>>> import numpy as np
>>> np.set_printoptions(suppress=True, linewidth=100)
>>> X = np.loadtxt("test8.csv", delimiter=",")
>>> X
array([[ 5.15,  5.75,  2.45],
       [ 5.33,  6.58,  3.03],
       [ 5.25,  6.45,  2.79],
       [ 5.1 ,  5.88,  2.86],
       [ 5.6 ,  5.51,  3.18],
       [ 5.04,  5.95,  3.33],
       [ 6.16,  0.8 , -1.06],
       [ 6.06,  1.19, -0.95],
       [ 5.91,  0.84, -0.86],
       [ 5.67,  0.62, -1.02],
       [ 5.89,  1.12, -1.05],
       [ 6.04,  1.36, -1.16],
       [-1.84,  2.81, -0.19],
       [-1.94,  3.54, -0.4 ],
       [-2.55,  2.99,  0.04],
       [-1.72,  3.13, -0.31],
       [-1.78,  3.4 ,  0.43],
       [-2.23,  3.28,  0.17]])
>>> A2 = X / np.linalg.norm(X, axis=1, keepdims=True)
>>> C2 = A2 @ A2.T
>>> (C2 - 2 * np.eye(18)).round(6).argmax(axis=1)
array([ 3,  2,  1,  1,  3,  3,  9, 10,  6,  6,  7, 10, 15, 15, 17, 13, 17, 12])
>>> C2[5].round(2)
array([1.  , 1.  , 1.  , 1.  , 1.  , 1.  , 0.6 , 0.65, 0.62, 0.59, 0.64, 0.65, 0.24, 0.29, 0.15,
       0.29, 0.39, 0.26])
>>> np.round(np.degrees(np.arccos(np.clip(C2[5, 11], -1, 1))), 2)
np.float64(49.52)
>>> np.round(np.linalg.norm(A2, axis=1), 2)
array([1., 1., 1., 1., 1., 1., 1., 1., 1., 1., 1., 1., 1., 1., 1., 1., 1., 1.])
>>> np.argwhere(np.triu(np.abs(C2) > 0.95, 1))
array([[ 0,  1],
       [ 0,  2],
       [ 0,  3],
       [ 0,  4],
       [ 0,  5],
       [ 1,  2],
       [ 1,  3],
       [ 1,  4],
       [ 1,  5],
       [ 2,  3],
       [ 2,  4],
       [ 2,  5],
       [ 3,  4],
       [ 3,  5],
       [ 4,  5],
       [ 6,  7],
       [ 6,  8],
       [ 6,  9],
       [ 6, 10],
       [ 6, 11],
       [ 7,  8],
       [ 7,  9],
       [ 7, 10],
       [ 7, 11],
       [ 8,  9],
       [ 8, 10],
       [ 8, 11],
       [ 9, 10],
       [ 9, 11],
       [10, 11],
       [12, 13],
       [12, 14],
       [12, 15],
       [12, 16],
       [12, 17],
       [13, 14],
       [13, 15],
       [13, 16],
       [13, 17],
       [14, 15],
       [14, 16],
       [14, 17],
       [15, 16],
       [15, 17],
       [16, 17]])
>>> x = np.array([-1, 1, -4])
>>> target = X @ x
>>> try:
...     np.linalg.solve(X, target)
... except np.linalg.LinAlgError as e:
...     print(e)
... 
Last 2 dimensions of the array must be square
>>> np.round(np.linalg.pinv(X) @ X, 2) + 0
array([[1., 0., 0.],
       [0., 1., 0.],
       [0., 0., 1.]])
>>> np.round(np.linalg.lstsq(X, target)[0], 2)
array([-1.,  1., -4.])
>>> np.round(np.linalg.solve(X.T @ X, X.T @ target), 2)
array([-1.,  1., -4.])
>>> rng = np.random.default_rng(6)
>>> target = target + 0.1 * rng.normal(size=18)
>>> target.round(2)
array([ -9.09, -10.69, -10.22, -10.67, -12.71, -12.27,  -1.05,  -0.92,  -1.6 ,  -0.91,  -0.55,
        -0.15,   5.33,   7.12,   5.32,   6.22,   3.59,   5.01])
>>> c, *_ = np.linalg.lstsq(X, target)
>>> round(np.linalg.norm(target - X @ c), 2)
np.float64(0.48)
>>> [round(float(np.linalg.norm(np.linalg.solve(X.T @ X + lam * np.eye(3), X.T @ target))), 2) for lam in (0, 1, 10, 100)]
[4.26, 4.07, 2.98, 1.11]
>>> c.round()
array([-1.,  1., -4.])
>>> cen = X - X.mean(axis=0)
>>> V = np.linalg.svd(cen)[2][:2]
>>> A2 = cen - cen @ V.T @ V
>>> np.round((cen @ V.T).std(axis=0), 2)
array([3.63, 2.64])
>>> np.round(np.linalg.norm(A2) / np.linalg.norm(cen), 2)
np.float64(0.06)
>>> np.round(np.diag(V.T @ V), 2)
array([0.99, 0.61, 0.39])
>>> np.round(np.cov(cen @ V.T, rowvar=False), 2) + 0
array([[13.94,  0.  ],
       [ 0.  ,  7.4 ]])
>>> np.linalg.matrix_rank(X)
np.int64(3)
>>> X.shape
(18, 3)
>>> np.round(X.sum(axis=0), 2)
array([55.14, 61.2 , 11.28])
>>> np.round(np.linalg.svd(X, compute_uv=False), 2)
array([23.7 , 12.85,  4.6 ])
>>> np.abs(X).max()
np.float64(6.58)
>>> np.unravel_index(np.abs(X).argmax(), X.shape)
(np.int64(1), np.int64(1))
>>> np.linalg.rank(X)
Traceback (most recent call last):
  File "<python-input-37>", line 1, in <module>
    np.linalg.rank(X)
    ^^^^^^^^^^^^^^
AttributeError: module 'numpy.linalg' has no attribute 'rank'
>>> Q, R = np.linalg.qr(X)
>>> R.round(2)
array([[-20.07,  -9.29,  -2.82],
       [  0.  , -14.14,  -5.17],
       [  0.  ,   0.  ,  -4.94]])
>>> np.round(np.abs(np.diag(R)), 2)
array([20.07, 14.14,  4.94])
>>> round(float(np.trace(Q @ Q.T)), 2)
3.0
>>> np.round(Q @ R, 2)
array([[ 5.15,  5.75,  2.45],
       [ 5.33,  6.58,  3.03],
       [ 5.25,  6.45,  2.79],
       [ 5.1 ,  5.88,  2.86],
       [ 5.6 ,  5.51,  3.18],
       [ 5.04,  5.95,  3.33],
       [ 6.16,  0.8 , -1.06],
       [ 6.06,  1.19, -0.95],
       [ 5.91,  0.84, -0.86],
       [ 5.67,  0.62, -1.02],
       [ 5.89,  1.12, -1.05],
       [ 6.04,  1.36, -1.16],
       [-1.84,  2.81, -0.19],
       [-1.94,  3.54, -0.4 ],
       [-2.55,  2.99,  0.04],
       [-1.72,  3.13, -0.31],
       [-1.78,  3.4 ,  0.43],
       [-2.23,  3.28,  0.17]])
>>> np.round(Q.T @ Q, 2) + 0
array([[1., 0., 0.],
       [0., 1., 0.],
       [0., 0., 1.]])
>>> Q.shape, R.shape
((18, 3), (3, 3))
>>> data = np.array([[-3.7, 4.0, -4.0, 3.0],
...     [-2.0, 4.3, -3.0, -1.0],
...     [-1.0, 3.0, 5.3, -4.0],
...     [-4.0, 4.0, -4.0, 3.3]])
>>> Q, R = np.linalg.qr(data)
>>> np.round(abs(R[0, 0]), 2), round(np.linalg.norm(data[:, 0]), 2)
(np.float64(5.89), np.float64(5.89))
>>> np.trace(Q @ Q.T)
np.float64(4.0)
>>> np.round(Q @ R, 2)
array([[-3.7,  4. , -4. ,  3. ],
       [-2. ,  4.3, -3. , -1. ],
       [-1. ,  3. ,  5.3, -4. ],
       [-4. ,  4. , -4. ,  3.3]])
>>> np.allclose(R.T @ R, data.T @ data)
True
